$ python -q
>>> import numpy as np
>>> np.set_printoptions(suppress=True, linewidth=200)
>>> F = np.load("w.npy")
>>> F
array([[-4,  0,  0,  0,  0],
       [ 0, -4,  0,  0,  0],
       [ 0,  0,  8,  0,  0],
       [ 0,  0,  0,  1,  0],
       [ 0,  0,  0,  0,  3]])
>>> vals, evecs = np.linalg.eigh(F)
>>> np.abs(evecs[:, -1]).round(6).argmax()
np.int64(2)
>>> evecs.T @ F @ evecs
array([[-4.,  0.,  0.,  0.,  0.],
       [ 0., -4.,  0.,  0.,  0.],
       [ 0.,  0.,  1.,  0.,  0.],
       [ 0.,  0.,  0.,  3.,  0.],
       [ 0.,  0.,  0.,  0.,  8.]])
>>> np.abs(evecs[:, -1])
array([0., 0., 1., 0., 0.])
>>> np.round(np.linalg.eigvalsh(F @ F), 2)
array([ 1.,  9., 16., 16., 64.])
>>> vals.sum(), np.trace(F)
(np.float64(4.0), np.int64(4))
>>> evecs @ np.diag(vals) @ evecs.T
array([[-4.,  0.,  0.,  0.,  0.],
       [ 0., -4.,  0.,  0.,  0.],
       [ 0.,  0.,  8.,  0.,  0.],
       [ 0.,  0.,  0.,  1.,  0.],
       [ 0.,  0.,  0.,  0.,  3.]])
>>> feats = np.load("x.npy")
>>> feats
array([[ 54,  18, -24,  -3,  -9,  18,   0, -15,  12],
       [ 18,  45, -30, -27,  -3,   0,  -3,   0, -17],
       [-24, -30,  38,  11,   4,  -7,  -8,   5,  10],
       [ -3, -27,  11,  24,  -7,   1,   2,  -1,  19],
       [ -9,  -3,   4,  -7,  38,   3,   3,  10, -18],
       [ 18,   0,  -7,   1,   3,  12,   2,  -8,   3],
       [  0,  -3,  -8,   2,   3,   2,  11,  -4,  -7],
       [-15,   0,   5,  -1,  10,  -8,  -4,  26,   1],
       [ 12, -17,  10,  19, -18,   3,  -7,   1,  30]])
>>> np.linalg.matrix_rank(feats, rtol=0.1)
np.int64(5)
>>> [round(float(x), 2) for x in np.linalg.svd(feats, compute_uv=False)[:3]]
[107.66, 77.77, 37.82]
>>> np.linalg.cond(feats) > 100
np.True_
>>> vec = np.array([2, 2, 1, 2, 0, 0, 0, -3, -1])
>>> h1 = np.maximum(feats @ vec, 0)
>>> feats * (h1 > 1e-9)[:, None]
array([[ 54,  18, -24,  -3,  -9,  18,   0, -15,  12],
       [ 18,  45, -30, -27,  -3,   0,  -3,   0, -17],
       [  0,   0,   0,   0,   0,   0,   0,   0,   0],
       [  0,   0,   0,   0,   0,   0,   0,   0,   0],
       [  0,   0,   0,   0,   0,   0,   0,   0,   0],
       [ 18,   0,  -7,   1,   3,  12,   2,  -8,   3],
       [  0,  -3,  -8,   2,   3,   2,  11,  -4,  -7],
       [  0,   0,   0,   0,   0,   0,   0,   0,   0],
       [ 12, -17,  10,  19, -18,   3,  -7,   1,  30]])
>>> feats.T @ h1
array([ 9996,  5189, -5684, -1869, -1407,  3303,    -9, -2652,  1004])
>>> Q, _ = np.linalg.qr(np.array([[0.0, 0.7, -1.2, 0.6, -1.2],
...     [-1.5, -1.4, 0.5, -0.3, 1.0],
...     [0.7, 0.3, 0.0, -1.2, 2.2],
...     [-0.4, 0.3, 1.4, 0.4, 0.8],
...     [-0.4, -0.5, 0.1, 0.4, -1.3]]))
>>> W0 = -1 * Q
>>> W0.round(2)
array([[-0.  ,  0.7 , -0.64, -0.23, -0.23],
       [-0.86, -0.23, -0.11, -0.45,  0.05],
       [ 0.4 , -0.25,  0.16, -0.74, -0.46],
       [-0.23,  0.61,  0.74, -0.07, -0.16],
       [-0.23, -0.19, -0.06,  0.45, -0.84]])
>>> np.round(W0.T @ W0, 2) + 0
array([[1., 0., 0., 0., 0.],
       [0., 1., 0., 0., 0.],
       [0., 0., 1., 0., 0.],
       [0., 0., 0., 1., 0.],
       [0., 0., 0., 0., 1.]])
>>> np.round(np.linalg.pinv(W0), 2)
array([[ 0.  , -0.86,  0.4 , -0.23, -0.23],
       [ 0.7 , -0.23, -0.25,  0.61, -0.19],
       [-0.64, -0.11,  0.16,  0.74, -0.06],
       [-0.23, -0.45, -0.74, -0.07,  0.45],
       [-0.23,  0.05, -0.46, -0.16, -0.84]])
>>> np.round(W0 @ W0.T, 2) + 0
array([[1., 0., 0., 0., 0.],
       [0., 1., 0., 0., 0.],
       [0., 0., 1., 0., 0.],
       [0., 0., 0., 1., 0.],
       [0., 0., 0., 0., 1.]])
>>> np.round(np.linalg.norm(W0, axis=0), 2)
array([1., 1., 1., 1., 1.])
>>> Y = np.array([[-3, 1], [-1, 3], [0, 3], [-2, 0], [3, -2]])
>>> np.linalg.matrix_rank(np.vstack([W0, Y.T]))
np.int64(5)
>>> np.linalg.matrix_rank(W0 @ Y)
np.int64(2)
>>> np.round(np.einsum("ij->j", W0), 2)
array([-0.91,  0.65,  0.1 , -1.02, -1.64])
>>> np.round(Y.T @ W0.T, 2)
array([[-0.94,  3.84, -0.87, -0.26, -2.55],
       [ 0.63, -1.96,  1.07,  4.13,  0.72]])
>>> np.round(np.einsum("ij,ij->i", W0, W0), 2)
array([1., 1., 1., 1., 1.])
